In [1]: import numpy as np

In [2]: np.set_printoptions(precision=1, suppress=True, linewidth=140, sign=" ")

In [3]: rnd = lambda a: np.round(a, 1) + 0

In [4]: arr = np.load("m.npy")

In [5]: arr
Out[5]: 
array([[ 6,  3,  6,  6,  7,  2],
       [ 5,  7,  7,  3,  0,  9],
       [ 4,  5,  0,  3,  9,  8],
       [ 5,  1,  5,  7,  8,  9],
       [ 5,  2,  8,  7,  9,  5],
       [ 8,  4,  2,  0,  3,  0]])

In [6]: arr.reshape(2, -1)
Out[6]: 
array([[ 6,  3,  6,  6,  7,  2,  5,  7,  7,  3,  0,  9,  4,  5,  0,  3,  9,  8],
       [ 5,  1,  5,  7,  8,  9,  5,  2,  8,  7,  9,  5,  8,  4,  2,  0,  3,  0]])

In [7]: arr.reshape(-1, 2)
Out[7]: 
array([[ 6,  3],
       [ 6,  6],
       [ 7,  2],
       [ 5,  7],
       [ 7,  3],
       [ 0,  9],
       [ 4,  5],
       [ 0,  3],
       [ 9,  8],
       [ 5,  1],
       [ 5,  7],
       [ 8,  9],
       [ 5,  2],
       [ 8,  7],
       [ 9,  5],
       [ 8,  4],
       [ 2,  0],
       [ 3,  0]])

In [8]: blk = arr.reshape(6, 2, -1)

In [9]: np.einsum("ihd,ihd->ih", blk, blk)
Out[9]: 
array([[  81,   89],
       [ 123,   90],
       [  41,  154],
       [  51,  194],
       [  93,  155],
       [  84,    9]])

In [10]: blk.transpose(1, 0, 2)
Out[10]: 
array([[[ 6,  3,  6],
        [ 5,  7,  7],
        [ 4,  5,  0],
        [ 5,  1,  5],
        [ 5,  2,  8],
        [ 8,  4,  2]],

       [[ 6,  7,  2],
        [ 3,  0,  9],
        [ 3,  9,  8],
        [ 7,  8,  9],
        [ 7,  9,  5],
        [ 0,  3,  0]]])

In [11]: blk[:, 0]
Out[11]: 
array([[ 6,  3,  6],
       [ 5,  7,  7],
       [ 4,  5,  0],
       [ 5,  1,  5],
       [ 5,  2,  8],
       [ 8,  4,  2]])

In [12]: blk.shape
Out[12]: (6, 2, 3)

In [13]: f, g = arr[1], arr[2]

In [14]: f @ g
Out[14]: np.int64(136)

In [15]: pr = (f @ g) / (f @ f) * f

In [16]: rnd((g - pr) @ f)
Out[16]: np.float64(0.0)

In [17]: rnd(np.linalg.norm(f + g) ** 2 + np.linalg.norm(f - g) ** 2)
Out[17]: np.float64(816.0)

In [18]: rnd(pr)
Out[18]: array([ 3.2,  4.5,  4.5,  1.9,  0. ,  5.7])
